>>> import numpy as np
>>> import numpy.linalg as la
>>> np.set_printoptions(suppress=True, linewidth=120)
>>> def rnd(a):
...     return np.round(a, 2) + 0
... 
>>> F = np.array([[0, 1, 0, 0, 0, 0, 0],
...     [0, 0, 0, 1, 0, 0, 0],
...     [0, 0, 0, 0, 0, 1, 0],
...     [0, 0, 0, 0, 1, 0, 0],
...     [1, 0, 0, 0, 0, 0, 0],
...     [0, 0, 0, 0, 0, 0, 1],
...     [0, 0, 1, 0, 0, 0, 0]])
>>> F
array([[0, 1, 0, 0, 0, 0, 0],
       [0, 0, 0, 1, 0, 0, 0],
       [0, 0, 0, 0, 0, 1, 0],
       [0, 0, 0, 0, 1, 0, 0],
       [1, 0, 0, 0, 0, 0, 0],
       [0, 0, 0, 0, 0, 0, 1],
       [0, 0, 1, 0, 0, 0, 0]])
>>> rng = np.random.default_rng(1034)
>>> idx = rng.permutation(7)
>>> B = F[:, idx] * rng.choice([-1, 1], 7)
>>> B
array([[ 0,  0,  0, -1,  0,  0,  0],
       [ 0,  0,  0,  0,  0,  0,  1],
       [ 0,  0,  0,  0,  0, -1,  0],
       [ 0,  0,  0,  0, -1,  0,  0],
       [ 0,  1,  0,  0,  0,  0,  0],
       [ 0,  0, -1,  0,  0,  0,  0],
       [-1,  0,  0,  0,  0,  0,  0]])
>>> Uu, _, vt = la.svd(F.T @ B)
>>> rnd(la.lstsq(F, B)[0])
array([[ 0.,  1.,  0.,  0.,  0.,  0.,  0.],
       [ 0.,  0.,  0., -1.,  0.,  0.,  0.],
       [-1.,  0.,  0.,  0.,  0.,  0.,  0.],
       [ 0.,  0.,  0.,  0.,  0.,  0.,  1.],
       [ 0.,  0.,  0.,  0., -1.,  0.,  0.],
       [ 0.,  0.,  0.,  0.,  0., -1.,  0.],
       [ 0.,  0., -1.,  0.,  0.,  0.,  0.]])
>>> idx
array([2, 0, 6, 1, 4, 5, 3])
>>> F.T @ F
array([[1, 0, 0, 0, 0, 0, 0],
       [0, 1, 0, 0, 0, 0, 0],
       [0, 0, 1, 0, 0, 0, 0],
       [0, 0, 0, 1, 0, 0, 0],
       [0, 0, 0, 0, 1, 0, 0],
       [0, 0, 0, 0, 0, 1, 0],
       [0, 0, 0, 0, 0, 0, 1]])
>>> F @ F.T
array([[1, 0, 0, 0, 0, 0, 0],
       [0, 1, 0, 0, 0, 0, 0],
       [0, 0, 1, 0, 0, 0, 0],
       [0, 0, 0, 1, 0, 0, 0],
       [0, 0, 0, 0, 1, 0, 0],
       [0, 0, 0, 0, 0, 1, 0],
       [0, 0, 0, 0, 0, 0, 1]])
>>> F[:, 3] @ F[:, 2]
np.int64(0)
>>> rnd(la.norm(F, axis=0))
array([1., 1., 1., 1., 1., 1., 1.])
>>> idx = rng.permutation(7)
>>> idx
array([1, 2, 4, 6, 3, 5, 0])
>>> B = F[idx][:, idx]
>>> rnd(la.det(B)), rnd(la.det(F[idx]))
(np.float64(-1.0), np.float64(1.0))
>>> B
array([[0, 0, 0, 0, 1, 0, 0],
       [0, 0, 0, 0, 0, 1, 0],
       [0, 0, 0, 0, 0, 0, 1],
       [0, 1, 0, 0, 0, 0, 0],
       [0, 0, 1, 0, 0, 0, 0],
       [0, 0, 0, 1, 0, 0, 0],
       [1, 0, 0, 0, 0, 0, 0]])
>>> np.allclose(B, F)
False
>>> rnd(np.sort(np.abs(la.eigvals(B))))
array([1., 1., 1., 1., 1., 1., 1.])
>>> rnd(np.abs(la.eigvals(F)).max())
np.float64(1.0)
>>> la.matrix_power(F, 2)
array([[0, 0, 0, 1, 0, 0, 0],
       [0, 0, 0, 0, 1, 0, 0],
       [0, 0, 0, 0, 0, 0, 1],
       [1, 0, 0, 0, 0, 0, 0],
       [0, 1, 0, 0, 0, 0, 0],
       [0, 0, 1, 0, 0, 0, 0],
       [0, 0, 0, 0, 0, 1, 0]])
>>> np.allclose(F @ F.T, F.T @ F)
True
>>> arr = np.array([[0, 0, 3, 1, 0],
...     [0, 0, 0, 3, 1],
...     [3, 0, 0, 0, 3],
...     [1, 3, 0, 0, 0],
...     [0, 1, 3, 0, 0]])
>>> np.kron(np.eye(2, dtype=int), arr)
array([[0, 0, 3, 1, 0, 0, 0, 0, 0, 0],
       [0, 0, 0, 3, 1, 0, 0, 0, 0, 0],
       [3, 0, 0, 0, 3, 0, 0, 0, 0, 0],
       [1, 3, 0, 0, 0, 0, 0, 0, 0, 0],
       [0, 1, 3, 0, 0, 0, 0, 0, 0, 0],
       [0, 0, 0, 0, 0, 0, 0, 3, 1, 0],
       [0, 0, 0, 0, 0, 0, 0, 0, 3, 1],
       [0, 0, 0, 0, 0, 3, 0, 0, 0, 3],
       [0, 0, 0, 0, 0, 1, 3, 0, 0, 0],
       [0, 0, 0, 0, 0, 0, 1, 3, 0, 0]])
>>> rnd(np.poly(arr))
array([  1.,   0., -29.,   0., 181., -54.])
>>> rnd(la.det(arr[::-1]))
np.float64(54.0)
>>> rnd(la.eigvals(arr))
array([-4.31, -3.3 ,  0.3 ,  4.57,  2.74])
>>> rnd(la.eigvals(arr).sum().real)
np.float64(0.0)
>>> rnd(la.det(2 * arr)), rnd(la.det(arr))
(np.float64(1728.0), np.float64(54.0))
>>> vec = np.array([4, 2, 1, 5, 0])
>>> target = arr @ vec
>>> beta, lr = np.zeros(5), 1 / la.norm(arr, 2) ** 2
>>> for i in range(20):
...     beta -= lr * arr.T @ (arr @ beta - target)
...     if i % 5 == 0: print(i, round(la.norm(arr @ beta - target), 2))
... 
0 6.41
5 1.18
10 0.96
15 0.94
>>> rnd(beta)
array([1.94, 2.62, 1.  , 4.38, 2.06])
>>> r0, v = arr[0], arr[1]
>>> r0 @ r0
np.int64(10)
>>> p = (r0 @ v) / (r0 @ r0) * r0
>>> rnd(la.norm(r0 + v) ** 2 + la.norm(r0 - v) ** 2)
np.float64(40.0)
>>> np.outer(r0, v)
array([[0, 0, 0, 0, 0],
       [0, 0, 0, 0, 0],
       [0, 0, 0, 9, 3],
       [0, 0, 0, 3, 1],
       [0, 0, 0, 0, 0]])
>>> la.matrix_rank(np.outer(r0, v))
np.int64(1)
>>> rnd(p)
array([0. , 0. , 0.9, 0.3, 0. ])
>>> B = la.inv(arr)
>>> rnd(la.slogdet(arr)[0])
np.float64(1.0)
>>> rnd(la.det(arr) * la.det(B))
np.float64(1.0)
>>> rnd(B)
array([[ 1.5 , -0.5 ,  0.17,  0.5 , -1.5 ],
       [-0.5 ,  0.17, -0.06,  0.17,  0.5 ],
       [ 0.17, -0.06,  0.02, -0.06,  0.17],
       [ 0.5 ,  0.17, -0.06,  0.17, -0.5 ],
       [-1.5 ,  0.5 ,  0.17, -0.5 ,  1.5 ]])
>>> rnd(la.det(arr) * B)
array([[ 81., -27.,   9.,  27., -81.],
       [-27.,   9.,  -3.,   9.,  27.],
       [  9.,  -3.,   1.,  -3.,   9.],
       [ 27.,   9.,  -3.,   9., -27.],
       [-81.,  27.,   9., -27.,  81.]])
>>> O, Rm = la.qr(arr)
>>> rnd(O)
array([[ 0.  ,  0.  ,  0.73,  0.15, -0.67],
       [ 0.  ,  0.  ,  0.  ,  0.97,  0.22],
       [-0.95,  0.3 ,  0.07, -0.02,  0.07],
       [-0.32, -0.9 , -0.22,  0.05, -0.22],
       [ 0.  , -0.33,  0.65, -0.15,  0.67]])
>>> rnd(abs(Rm[0, 0])), rnd(la.norm(arr[:, 0]))
(np.float64(3.16), np.float64(3.16))
>>> rnd(Rm)
array([[-3.16, -0.95,  0.  ,  0.  , -2.85],
       [ 0.  , -3.02, -0.99,  0.  ,  0.9 ],
       [ 0.  ,  0.  ,  4.12,  0.73,  0.22],
       [ 0.  ,  0.  ,  0.  ,  3.08,  0.92],
       [ 0.  ,  0.  ,  0.  ,  0.  ,  0.45]])
>>> J = np.loadtxt("test9.csv", delimiter=",")
>>> J
array([[ -0.73,  -0.19,  -2.  ],
       [  3.22,  -0.09,   9.48],
       [  2.54,   0.15,   7.52],
       [  0.51,  -0.05,   1.  ],
       [ -4.49,   0.17, -13.52],
       [  2.89,  -0.23,   8.08],
       [ -0.1 ,  -0.12,  -0.58],
       [  2.65,   0.  ,   8.07],
       [  1.63,  -0.11,   5.15],
       [ -2.3 ,   0.08,  -6.75],
       [ -0.11,   0.01,  -0.34],
       [  1.34,   0.08,   3.39],
       [ -0.97,  -0.01,  -2.86],
       [  1.  ,   0.1 ,   3.28],
       [  2.46,   0.02,   7.07],
       [ -4.92,   0.11, -14.52],
       [  2.98,  -0.06,   8.45],
       [  0.55,   0.11,   1.51]])
>>> r0 = np.array([2, -3, 2])
>>> rnd(np.correlate(J[16], J[5], "full"))
array([24.08, -1.17, 76.9 , -2.12, 24.42])
>>> rnd(np.cross(J[16, :3], J[5, :3]))
array([ 1.46,  0.34, -0.51])
>>> rnd(np.polyval(r0, J[16]))
array([ 10.82,   2.19, 119.45])
>>> vec = np.array([-1, 4, 5, 0, -4, 2, 2])
>>> rnd(la.norm(vec)), rnd(la.norm(F @ vec))
(np.float64(8.12), np.float64(8.12))
>>> [p for p in range(1, 25) if np.allclose(la.matrix_power(F, p), np.eye(7))]
[12, 24]
>>> 7 - la.matrix_rank(F - np.eye(7), tol=1e-8)
np.int64(2)
>>> F.T @ (F @ vec)
array([-1,  4,  5,  0, -4,  2,  2])
>>> Xc = (J - J.mean(axis=0)) / J.std(axis=0)
>>> np.argwhere(np.abs(Xc) > 2)
array([[ 4,  0],
       [ 4,  2],
       [ 5,  1],
       [15,  0],
       [15,  2]])
>>> beta = la.lstsq(np.delete(Xc, 1, axis=1), Xc[:, 1])[0]
>>> rnd(beta)
array([-2.23,  1.83])
>>> E = np.load("layer2.npy")
>>> E
array([[1, 0, 0, 0, 0, 0],
       [0, 3, 0, 0, 0, 0],
       [0, 0, 2, 0, 0, 0],
       [0, 0, 0, 3, 0, 0],
       [0, 0, 0, 0, 0, 0],
       [0, 0, 0, 0, 0, 3]])
>>> (E + E.T) / 2
array([[1., 0., 0., 0., 0., 0.],
       [0., 3., 0., 0., 0., 0.],
       [0., 0., 2., 0., 0., 0.],
       [0., 0., 0., 3., 0., 0.],
       [0., 0., 0., 0., 0., 0.],
       [0., 0., 0., 0., 0., 3.]])
>>> rnd(np.sort(np.abs(la.eigvals(E))))
array([0., 1., 2., 3., 3., 3.])
>>> E @ E
array([[1, 0, 0, 0, 0, 0],
       [0, 9, 0, 0, 0, 0],
       [0, 0, 4, 0, 0, 0],
       [0, 0, 0, 9, 0, 0],
       [0, 0, 0, 0, 0, 0],
       [0, 0, 0, 0, 0, 9]])
>>> w, evecs = la.eigh(arr)
>>> vec = np.array([2, 1, -1, 0, 1])
>>> rnd(evecs * np.maximum(w, 0) @ evecs.T)
array([[1.22, 0.31, 1.49, 0.39, 0.95],
       [0.31, 1.53, 0.21, 1.51, 0.39],
       [1.49, 0.21, 2.1 , 0.21, 1.49],
       [0.39, 1.51, 0.21, 1.53, 0.31],
       [0.95, 0.39, 1.49, 0.31, 1.22]])
>>> np.abs(arr).sum(axis=1).max(), rnd(np.abs(w).max())
(np.int64(6), np.float64(4.57))
>>> rnd(la.eigvalsh(arr[1:, 1:]))
array([-3.54, -2.54,  2.54,  3.54])
>>> r0 = np.array([-1, 2, 1, 3, 2, -3, 2, 3])
>>> v = np.array([0, -2, 1, 0, 1, 0, 2, -2])
>>> mat = np.outer(r0, v)
>>> mat
array([[ 0,  2, -1,  0, -1,  0, -2,  2],
       [ 0, -4,  2,  0,  2,  0,  4, -4],
       [ 0, -2,  1,  0,  1,  0,  2, -2],
       [ 0, -6,  3,  0,  3,  0,  6, -6],
       [ 0, -4,  2,  0,  2,  0,  4, -4],
       [ 0,  6, -3,  0, -3,  0, -6,  6],
       [ 0, -4,  2,  0,  2,  0,  4, -4],
       [ 0, -6,  3,  0,  3,  0,  6, -6]])
>>> # rows and columns are dependent
>>> Uu, sig, vt = la.svd(mat)
>>> rnd(sig)
array([23.96,  0.  ,  0.  ,  0.  ,  0.  ,  0.  ,  0.  ,  0.  ])
>>> B = Uu[:, :1] @ np.diag(sig[:1]) @ vt[:1]
>>> la.matrix_rank(B)
np.int64(1)
>>> rnd(np.abs(mat - B).max())
np.float64(0.0)
>>> G = mat.T @ mat
>>> np.allclose(G, G.T)
True
>>> G
array([[   0,    0,    0,    0,    0,    0,    0,    0],
       [   0,  164,  -82,    0,  -82,    0, -164,  164],
       [   0,  -82,   41,    0,   41,    0,   82,  -82],
       [   0,    0,    0,    0,    0,    0,    0,    0],
       [   0,  -82,   41,    0,   41,    0,   82,  -82],
       [   0,    0,    0,    0,    0,    0,    0,    0],
       [   0, -164,   82,    0,   82,    0,  164, -164],
       [   0,  164,  -82,    0,  -82,    0, -164,  164]])
>>> rnd(la.svd(mat, compute_uv=False) ** 2)
array([574.,   0.,   0.,   0.,   0.,   0.,   0.,   0.])
>>> la.matrix_rank(G)
np.int64(1)
>>> data = np.load("case11.npy")
>>> data
array([[  7,  -7,   0,   7, -14,  14, -14,  14],
       [  6,  -6,   0,   6, -12,  12, -12,  12],
       [  7,  -7,   0,   7, -14,  14, -14,  14],
       [  4,  -4,   0,   4,  -8,   8,  -8,   8],
       [  9,  -9,   0,   9, -18,  18, -18,  18]])
>>> la.matrix_rank(data, rtol=0.1)
np.int64(1)
>>> np.argsort(-la.norm(data, axis=0).round(6), kind="stable")[:3]
array([4, 5, 6])
>>> [round(float(x), 2) for x in la.svd(data, compute_uv=False)[:3]]
[66.25, 0.0, 0.0]
>>> la.cond(data) > 100
np.True_
>>> vec = np.array([-1, -2, 3, -2, -2, 1, -3, 0])
>>> h1 = np.maximum(data @ vec, 0)
>>> np.maximum(data @ vec, 0) - np.maximum(-data @ vec, 0)
array([77, 66, 77, 44, 99])
>>> np.flatnonzero(h1 > 1e-9)
array([0, 1, 2, 3, 4])
>>> h1
array([77, 66, 77, 44, 99])
>>> np.tanh(data @ vec)
array([1., 1., 1., 1., 1.])
>>> Uu, sig, vt = la.svd(mat)
>>> evecs = vt[:(sig > 1e-8).sum()]
>>> vec = mat[1] + -2 * mat[2] + rng.integers(2) * np.eye(8)[1]
>>> vec
array([0., 0., 0., 0., 0., 0., 0., 0.])
>>> la.matrix_rank(np.vstack([mat, vec]))
np.int64(1)
>>> rnd(evecs.T @ evecs)
array([[ 0.  ,  0.  ,  0.  ,  0.  ,  0.  ,  0.  ,  0.  ,  0.  ],
       [ 0.  ,  0.29, -0.14,  0.  , -0.14,  0.  , -0.29,  0.29],
       [ 0.  , -0.14,  0.07,  0.  ,  0.07,  0.  ,  0.14, -0.14],
       [ 0.  ,  0.  ,  0.  ,  0.  ,  0.  ,  0.  ,  0.  ,  0.  ],
       [ 0.  , -0.14,  0.07,  0.  ,  0.07,  0.  ,  0.14, -0.14],
       [ 0.  ,  0.  ,  0.  ,  0.  ,  0.  ,  0.  ,  0.  ,  0.  ],
       [ 0.  , -0.29,  0.14,  0.  ,  0.14,  0.  ,  0.29, -0.29],
       [ 0.  ,  0.29, -0.14,  0.  , -0.14,  0.  , -0.29,  0.29]])
